$ python -q
>>> import numpy as np
>>> import numpy.linalg as la
>>> np.set_printoptions(suppress=True, linewidth=160)
>>> E = np.array([[2.15, 0.87, 0.87, 3.0],
...     [1.97, 1.06, 0.92, 3.1],
...     [1.83, 1.14, 0.97, 2.91],
...     [2.02, 1.06, 1.06, 3.1],
...     [2.13, 1.14, 1.05, 2.86],
...     [-1.01, 2.05, 2.93, -1.02],
...     [-0.97, 2.02, 2.95, -1.07],
...     [-0.95, 2.0, 3.03, -0.8],
...     [-0.9, 2.09, 2.87, -1.07],
...     [-1.03, 2.0, 3.02, -0.94],
...     [3.11, 2.09, -0.11, 1.04],
...     [2.88, 2.05, -0.15, 0.9],
...     [3.1, 2.06, -0.07, 0.99],
...     [3.19, 2.11, 0.03, 0.83],
...     [3.14, 2.11, 0.24, 1.03]])
>>> round(E[6] @ E[10], 2)
np.float64(-0.23)
>>> round(la.norm(E, "nuc"), 2)
np.float64(24.66)
>>> np.round(la.norm(E, axis=1), 2)
array([3.89, 3.93, 3.75, 3.99, 3.89, 3.85, 3.86, 3.84, 3.82, 3.88, 3.89, 3.65, 3.85, 3.91, 3.93])
>>> m1 = np.loadtxt("w.csv", delimiter=",")
>>> m1
array([[-2., -2.,  1.],
       [ 0.,  2.,  2.],
       [ 1., -3.,  1.]])
>>> cov = m1.T @ m1
>>> cov
array([[ 5.,  1., -1.],
       [ 1., 17., -1.],
       [-1., -1.,  6.]])
>>> (m1 @ m1.T).shape
(3, 3)
>>> np.round(la.svd(m1, compute_uv=False) ** 2, 2)
array([17.19,  6.44,  4.37])
>>> np.diag(cov)
array([ 5., 17.,  6.])
>>> np.round(la.eigvalsh(cov)[::-1], 2)
array([17.19,  6.44,  4.37])
>>> x = np.ones(3)
>>> for _ in range(4):
...     x = cov @ x
...     x /= la.norm(x)
...     print(round(x @ cov @ x, 2))
... 
15.54
17.04
17.17
17.19
>>> x.round(2)
array([ 0.09,  0.99, -0.09])
>>> r0 = np.array([-3, 3, 0, 3])
>>> rng = np.random.default_rng(93)
>>> feats = np.outer(rng.normal(size=17), r0) + 0.02 * rng.normal(size=(17, 4))
>>> feats.round(2) + 0
array([[-3.31,  3.31, -0.02,  3.32],
       [ 2.43, -2.41, -0.04, -2.43],
       [-3.54,  3.53, -0.01,  3.56],
       [-1.91,  1.93,  0.  ,  1.91],
       [-1.72,  1.73,  0.01,  1.73],
       [ 2.18, -2.19,  0.  , -2.18],
       [ 3.48, -3.48,  0.01, -3.51],
       [-2.53,  2.49,  0.  ,  2.53],
       [-0.67,  0.65,  0.02,  0.66],
       [-3.11,  3.08,  0.01,  3.07],
       [-5.21,  5.22,  0.  ,  5.19],
       [-2.15,  2.12,  0.05,  2.13],
       [ 2.9 , -2.91, -0.03, -2.91],
       [ 1.62, -1.63,  0.02, -1.6 ],
       [-3.34,  3.35,  0.02,  3.32],
       [-4.09,  4.09,  0.01,  4.1 ],
       [-3.53,  3.5 ,  0.01,  3.56]])
>>> M2 = np.c_[feats[:, :2] @ np.array([[0, -8], [-8, 9]]), np.array([0, 1, 2, 2, 0, 2, 0, 1, 2, 2, 1, 0, 0, 2, 2, 2, 1])]
>>> M2.round(2)
array([[-26.45,  56.27,   0.  ],
       [ 19.27, -41.11,   1.  ],
       [-28.26,  60.13,   2.  ],
       [-15.41,  32.61,   2.  ],
       [-13.88,  29.4 ,   0.  ],
       [ 17.54, -37.15,   2.  ],
       [ 27.82, -59.11,   0.  ],
       [-19.94,  42.67,   1.  ],
       [ -5.19,  11.23,   2.  ],
       [-24.65,  52.6 ,   2.  ],
       [-41.75,  88.66,   1.  ],
       [-16.93,  36.22,   0.  ],
       [ 23.25, -49.39,   0.  ],
       [ 13.02, -27.58,   2.  ],
       [-26.77,  56.83,   2.  ],
       [-32.72,  69.54,   2.  ],
       [-28.02,  59.79,   1.  ]])
>>> la.matrix_rank(np.c_[feats, M2])
np.int64(5)
>>> np.round(la.norm(la.qr(feats)[0].T @ M2, axis=0) ** 2 / ((M2 ** 2).sum(axis=0) + 1e-12), 2)
array([1. , 1. , 0.3])
>>> Xc = feats - feats.mean(axis=0)
>>> V = la.svd(Xc)[2][:1]
>>> M2 = Xc - Xc @ V.T @ V
>>> np.round(np.diag(V.T @ V), 2) + 0
array([0.33, 0.33, 0.  , 0.33])
>>> np.round((Xc @ V.T).std(axis=0), 2)
array([4.65])
>>> round(la.norm(M2) / la.norm(Xc), 2)
np.float64(0.01)
>>> la.norm(M2, axis=1).round(6).argmax()
np.int64(11)
>>> Uu, s, vt = la.svd(feats)
>>> np.argmax(s[:-1] / (s[1:] + 1e-6)) + 1
np.int64(1)
>>> s.round(2)
array([21.38,  0.08,  0.07,  0.04])
>>> M2 = Uu[:, :1] @ np.diag(s[:1]) @ vt[:1]
>>> la.matrix_rank(M2)
np.int64(1)
>>> M2.round(2) + 0
array([[-3.32,  3.31,  0.01,  3.32],
       [ 2.42, -2.42,  0.  , -2.42],
       [-3.55,  3.54,  0.01,  3.55],
       [-1.92,  1.91,  0.  ,  1.92],
       [-1.73,  1.73,  0.  ,  1.73],
       [ 2.19, -2.18,  0.  , -2.19],
       [ 3.49, -3.48, -0.01, -3.49],
       [-2.52,  2.51,  0.01,  2.52],
       [-0.66,  0.66,  0.  ,  0.66],
       [-3.09,  3.08,  0.01,  3.09],
       [-5.21,  5.2 ,  0.01,  5.21],
       [-2.13,  2.13,  0.  ,  2.13],
       [ 2.91, -2.9 , -0.01, -2.91],
       [ 1.62, -1.61,  0.  , -1.62],
       [-3.34,  3.33,  0.01,  3.34],
       [-4.1 ,  4.09,  0.01,  4.1 ],
       [-3.54,  3.53,  0.01,  3.54]])
>>> round(float(la.norm(feats - M2, 2)), 2), round(s[1], 2)
(0.08, np.float64(0.08))
>>> la.matrix_rank(feats, rtol=0.05)
np.int64(1)
>>> round(la.norm(feats - M2) / la.norm(feats), 2)
np.float64(0.01)
>>> cov = feats.T @ feats
>>> np.round(np.trace(cov), 2), np.round((feats ** 2).sum(), 2)
(np.float64(457.15), np.float64(457.15))
>>> np.round(np.abs(la.svd(feats)[2][-1]), 2)
array([0.76, 0.43, 0.36, 0.33])
>>> [round(float(x), 2) for x in la.svd(feats, compute_uv=False)[:3]]
[21.38, 0.08, 0.07]
>>> round(np.log10(la.cond(feats)))
3
>>> arr = np.load("mat.npy")
>>> arr
array([[ -1,   1,   0,  -3],
       [ -2,   3,   1,  -2],
       [-11,  16,   5, -13]])
>>> # rows and columns are dependent
>>> t3 = np.stack([arr, 3 * arr, arr[::-1]])
>>> la.matrix_rank(t3)
array([2, 2, 2])
>>> np.einsum("bij,cij->bc", t3, t3)
array([[ 600, 1800,  150],
       [1800, 5400,  450],
       [ 150,  450,  600]])
>>> np.round(la.norm(t3, axis=(1, 2)), 2)
array([24.49, 73.48, 24.49])
>>> t3.sum(axis=0)
array([[-15,  20,   5, -25],
       [-10,  15,   5, -10],
       [-45,  65,  20, -55]])
>>> r0, v = arr[0], arr[2]
>>> r0 @ v
np.int64(66)
>>> p = (r0 @ v) / (r0 @ r0) * r0
>>> np.outer(r0, v)
array([[ 11, -16,  -5,  13],
       [-11,  16,   5, -13],
       [  0,   0,   0,   0],
       [ 33, -48, -15,  39]])
>>> np.round(la.norm(r0 + v) ** 2 + la.norm(r0 - v) ** 2, 2)
np.float64(1164.0)
>>> np.unique(arr.round(6), axis=0).shape
(3, 4)
>>> np.abs(np.diag(la.qr(arr)[1])) > 1e-9
array([ True,  True, False])
>>> la.cond(arr) > 100
np.True_
>>> la.matrix_rank(arr, rtol=0.1)
np.int64(1)
>>> [round(float(x), 2) for x in la.svd(arr, compute_uv=False)[:3]]
[24.42, 1.87, 0.0]
>>> np.round(la.norm(arr, 2) / la.norm(arr), 2)
np.float64(1.0)
>>> np.argsort(-la.norm(arr, axis=0).round(6), kind="stable")[:3]
array([1, 3, 0])
>>> ang = np.radians(180)
>>> Rm = np.eye(4)
>>> Rm[2, 2] = Rm[1, 1] = np.cos(ang)
>>> Rm[2, 1], Rm[1, 2] = -np.sin(ang), np.sin(ang)
>>> Rm.round(2) + 0
array([[ 1.,  0.,  0.,  0.],
       [ 0., -1.,  0.,  0.],
       [ 0.,  0., -1.,  0.],
       [ 0.,  0.,  0.,  1.]])
>>> M2 = arr @ Rm.T
>>> np.round(la.svd(arr, compute_uv=False), 2) + 0, np.round(la.svd(M2, compute_uv=False), 2) + 0
(array([24.42,  1.87,  0.  ]), array([24.42,  1.87,  0.  ]))
>>> np.round(np.abs(M2 - arr).max(axis=0), 2)
array([ 0., 32., 10.,  0.])
>>> np.round(la.det(Rm), 2), np.trace(Rm)
(np.float64(1.0), np.float64(0.0))
>>> np.allclose(arr @ arr.T, M2 @ M2.T)
True
>>> M2.round(2) + 0
array([[ -1.,  -1.,   0.,  -3.],
       [ -2.,  -3.,  -1.,  -2.],
       [-11., -16.,  -5., -13.]])
>>> M = np.load("sample4.npy")
>>> M
array([[ 0,  0,  0,  0],
       [ 0,  0,  0,  1],
       [-3,  0,  0,  0],
       [ 0,  3,  0,  0]])
>>> # rank 3
>>> cov = M.T @ M
>>> np.trace(cov), (M ** 2).sum()
(np.int64(19), np.int64(19))
>>> np.round(la.svd(M, compute_uv=False) ** 2, 2)
array([9., 9., 1., 0.])
>>> (M @ M.T).shape
(4, 4)
>>> np.round(la.svd(M, compute_uv=False), 2)
array([3., 3., 1., 0.])
>>> np.round(la.pinv(M), 2)
array([[ 0.  ,  0.  , -0.33,  0.  ],
       [ 0.  ,  0.  ,  0.  ,  0.33],
       [ 0.  ,  0.  ,  0.  ,  0.  ],
       [ 0.  ,  1.  ,  0.  ,  0.  ]])
>>> M.T @ M
array([[9, 0, 0, 0],
       [0, 9, 0, 0],
       [0, 0, 0, 0],
       [0, 0, 0, 1]])
>>> proj = np.triu(np.array([[3, 2, -3, -3], [3, 2, 0, 1], [-2, -2, -1, -2], [-1, 0, 3, -1]]), 1) + np.eye(4)
>>> M2 = proj @ M @ la.inv(proj)
>>> np.round(la.det(M2), 2)
np.float64(0.0)
>>> np.round(np.poly(M2), 2) + 0
array([ 1.,  0., -3.,  0.,  0.])
>>> np.trace(M2), np.trace(M)
(np.float64(0.0), np.int64(0))
>>> [round(float(x), 2) for x in la.svd(M, compute_uv=False)[:3]]
[3.0, 3.0, 1.0]
>>> la.cond(M) > 100
np.True_
>>> np.argsort(-la.norm(M, axis=0).round(6), kind="stable")[:3]
array([0, 1, 3])
>>> M2 = np.array([[-2, -3, -3], [3, 1, -2]])
>>> cent = np.kron(M2, M)
>>> la.matrix_rank(cent)
np.int64(6)
>>> cent
array([[ 0,  0,  0,  0,  0,  0,  0,  0,  0,  0,  0,  0],
       [ 0,  0,  0, -2,  0,  0,  0, -3,  0,  0,  0, -3],
       [ 6,  0,  0,  0,  9,  0,  0,  0,  9,  0,  0,  0],
       [ 0, -6,  0,  0,  0, -9,  0,  0,  0, -9,  0,  0],
       [ 0,  0,  0,  0,  0,  0,  0,  0,  0,  0,  0,  0],
       [ 0,  0,  0,  3,  0,  0,  0,  1,  0,  0,  0, -2],
       [-9,  0,  0,  0, -3,  0,  0,  0,  6,  0,  0,  0],
       [ 0,  9,  0,  0,  0,  3,  0,  0,  0, -6,  0,  0]])
>>> mat = np.loadtxt("run17.csv", delimiter=",")
>>> mat
array([[ 3.,  2.,  3.,  1., -3.],
       [-5.,  2., -1., -1.,  3.],
       [-3., -5.,  5.,  3., -3.],
       [ 3.,  3., -4., -1.,  5.]])
>>> r0 = np.array([6, 8, 3])
>>> np.polyval(r0, mat[0])
array([81., 43., 81., 17., 33.])
>>> np.cross(mat[0, :3], mat[3, :3])
array([-17.,  21.,   3.])
>>> M2 = np.array([[1, -1], [-2, 2], [1, 3], [1, 3], [-2, -2]])
>>> np.einsum("ik,kj->ij", mat, M2)
array([[  9.,  19.],
       [-17.,  -3.],
       [ 21.,  23.],
       [-18., -22.]])
>>> la.matrix_rank(np.vstack([mat, M2.T]))
np.int64(5)
>>> la.matrix_rank(mat @ M2)
np.int64(2)
